$ python -q
>>> import numpy as np
>>> np.set_printoptions(precision=3, suppress=True, linewidth=100)
>>> s = 3 * 0.5 ** np.arange(4)
>>> rng = np.random.default_rng(8159)
>>> m1 = rng.normal(size=(16, 4)) * rng.permutation(s)
>>> m1
array([[-1.305,  3.479, -0.036, -0.531],
       [-0.738, -3.067, -0.785,  0.609],
       [-0.445,  0.337,  0.754, -0.616],
       [ 3.059,  0.112, -0.767,  0.55 ],
       [ 2.284, -2.392,  0.143,  0.188],
       [-0.142,  1.355, -0.689,  0.465],
       [-1.347, -1.267,  0.164, -0.617],
       [-0.995,  5.824, -0.504,  0.186],
       [ 0.353, -2.619, -0.192,  0.119],
       [ 1.575, -1.489,  0.019,  0.184],
       [ 1.452, -0.802,  0.245,  0.902],
       [ 2.175, -0.215,  0.073, -2.079],
       [ 0.797, -5.009, -0.144,  0.076],
       [-1.445, -4.698, -0.204,  0.27 ],
       [-1.225,  3.517,  0.93 , -0.43 ],
       [-0.752,  2.763,  0.209, -0.012]])
>>> d = np.linalg.norm(m1[:, None] - m1[None], axis=-1)
>>> np.flatnonzero(d[11] < d.mean() / 2)
array([11])
>>> Xc = m1 - m1.mean(axis=0)
>>> evecs = np.linalg.svd(Xc)[2][:1]
>>> Y = Xc - Xc @ evecs.T @ evecs
>>> print(np.linalg.norm(Y, axis=1).round(6).argmax())
3
>>> np.round(np.linalg.norm(Y) / np.linalg.norm(Xc), 3)
np.float64(0.468)
>>> np.cov(Xc @ evecs.T, rowvar=False)
array(9.624)
>>> m1.shape
(16, 4)
>>> np.unravel_index(np.abs(m1).argmax(), m1.shape)
(np.int64(7), np.int64(1))
>>> x = np.array([7, 7, 6, 6])
>>> rhs = m1 @ x
>>> np.round(np.linalg.pinv(m1) @ m1, 3) + 0
array([[1., 0., 0., 0.],
       [0., 1., 0., 0.],
       [0., 0., 1., 0.],
       [0., 0., 0., 1.]])
>>> print(np.linalg.solve(m1.T @ m1, m1.T @ rhs))
[7. 7. 6. 6.]
>>> rhs = rhs + 0.05 * rng.normal(size=16)
>>> rhs
array([ 11.766, -27.71 ,   0.109,  20.862,   1.237,   7.146, -21.031,  31.877, -16.246,   1.865,
        11.36 ,   1.635, -29.903, -42.665,  19.036,  15.243])
>>> beta, *_ = np.linalg.lstsq(m1, rhs)
>>> beta.round()
array([7., 7., 6., 6.])
>>> [round(float(np.linalg.norm(np.linalg.solve(m1.T @ m1 + lam * np.eye(4), m1.T @ rhs))), 2) for lam in (0, 1, 10, 100)]
[13.05, 11.41, 8.11, 3.76]
>>> print(np.round(m1.T @ (rhs - m1 @ beta), 3) + 0)
[0. 0. 0. 0.]
>>> beta
array([7.   , 6.999, 6.018, 6.007])
>>> Z = np.array([[-9, -8, 2], [6, -8, -7], [-5, 7, -2]])
>>> X = (rng.random((28, 3)) < 0.25) @ Z
>>> print(X)
[[  0   0   0]
 [  0   0   0]
 [  0   0   0]
 [  0   0   0]
 [ -3 -16  -5]
 [  0   0   0]
 [ -3 -16  -5]
 [  0   0   0]
 [  1  -1  -9]
 [ -9  -8   2]
 [  0   0   0]
 [  0   0   0]
 [  0   0   0]
 [  6  -8  -7]
 [ -3 -16  -5]
 [  6  -8  -7]
 [  6  -8  -7]
 [  0   0   0]
 [ -9  -8   2]
 [  6  -8  -7]
 [ -3 -16  -5]
 [ -3 -16  -5]
 [ -9  -8   2]
 [  0   0   0]
 [ -5   7  -2]
 [  0   0   0]
 [ -9  -8   2]
 [ -9  -8   2]]
>>> lab = X[:, 2] > np.median(X[:, 2])
>>> u = X[lab].mean(axis=0) - X[~lab].mean(axis=0)
>>> round(float((((X - X.mean(axis=0)) @ u > 0) == lab).mean()), 3)
0.821
>>> np.argsort(-np.abs(u).round(6), kind="stable")
array([0, 2, 1])
>>> def softmax(z):
...     e = np.exp(z - z.max(axis=-1, keepdims=True))
...     return e / e.sum(axis=-1, keepdims=True)
... 
>>> softmax(X[17] + 3)
array([0.333, 0.333, 0.333])
>>> softmax(X).sum(axis=1)
array([1., 1., 1., 1., 1., 1., 1., 1., 1., 1., 1., 1., 1., 1., 1., 1., 1., 1., 1., 1., 1., 1., 1.,
       1., 1., 1., 1., 1.])
>>> softmax(X[17])
array([0.333, 0.333, 0.333])
>>> S = X @ X.T / np.sqrt(3)
>>> softmax(S).round(6).argmax(axis=1)
array([ 0,  0,  0,  0,  4,  0,  4,  0,  8,  9,  0,  0,  0, 13,  4, 13, 13,  0,  9, 13,  4,  4,  9,
        0, 24,  0,  9,  9])
>>> print(softmax(S)[17] @ X)
[-1.429 -5.214 -1.929]
>>> Y = np.c_[X[:, :1] @ np.array([[2]]), np.array([-2, 0, 1, 2, -2, 0, 3, 2, 3, -3, -3, -2, 1, 1, -1, 0, 0, -3, 2, 0, -2, -3, 1, -2, 0, 0, -2, -1])]
>>> Y
array([[  0,  -2],
       [  0,   0],
       [  0,   1],
       [  0,   2],
       [ -6,  -2],
       [  0,   0],
       [ -6,   3],
       [  0,   2],
       [  2,   3],
       [-18,  -3],
       [  0,  -3],
       [  0,  -2],
       [  0,   1],
       [ 12,   1],
       [ -6,  -1],
       [ 12,   0],
       [ 12,   0],
       [  0,  -3],
       [-18,   2],
       [ 12,   0],
       [ -6,  -2],
       [ -6,  -3],
       [-18,   1],
       [  0,  -2],
       [-10,   0],
       [  0,   0],
       [-18,  -2],
       [-18,  -1]])
>>> np.linalg.norm(np.linalg.qr(X)[0].T @ Y, axis=0) ** 2 / ((Y ** 2).sum(axis=0) + 1e-12)
array([1.   , 0.117])
>>> np.linalg.matrix_rank(Y)
np.int64(2)
>>> np.diff(Y, axis=0)
array([[  0,   2],
       [  0,   1],
       [  0,   1],
       [ -6,  -4],
       [  6,   2],
       [ -6,   3],
       [  6,  -1],
       [  2,   1],
       [-20,  -6],
       [ 18,   0],
       [  0,   1],
       [  0,   3],
       [ 12,   0],
       [-18,  -2],
       [ 18,   1],
       [  0,   0],
       [-12,  -3],
       [-18,   5],
       [ 30,  -2],
       [-18,  -2],
       [  0,  -1],
       [-12,   4],
       [ 18,  -3],
       [-10,   2],
       [ 10,   0],
       [-18,  -2],
       [  0,   1]])
>>> np.unravel_index(np.abs(Y).argmax(), Y.shape)
(np.int64(9), np.int64(0))
>>> Y.sum(axis=1)
array([ -2,   0,   1,   2,  -8,   0,  -3,   2,   5, -21,  -3,  -2,   1,  13,  -7,  12,  12,  -3,
       -16,  12,  -8,  -9, -17,  -2, -10,   0, -20, -19])
>>> np.linalg.svd(Y, compute_uv=False)
array([49.843,  9.573])
>>> np.zeros(28, 2)
Traceback (most recent call last):
  File "<python-input-49>", line 1, in <module>
    np.zeros(28, 2)
    ~~~~~~~~^^^^^^^
TypeError: Cannot interpret '2' as a data type
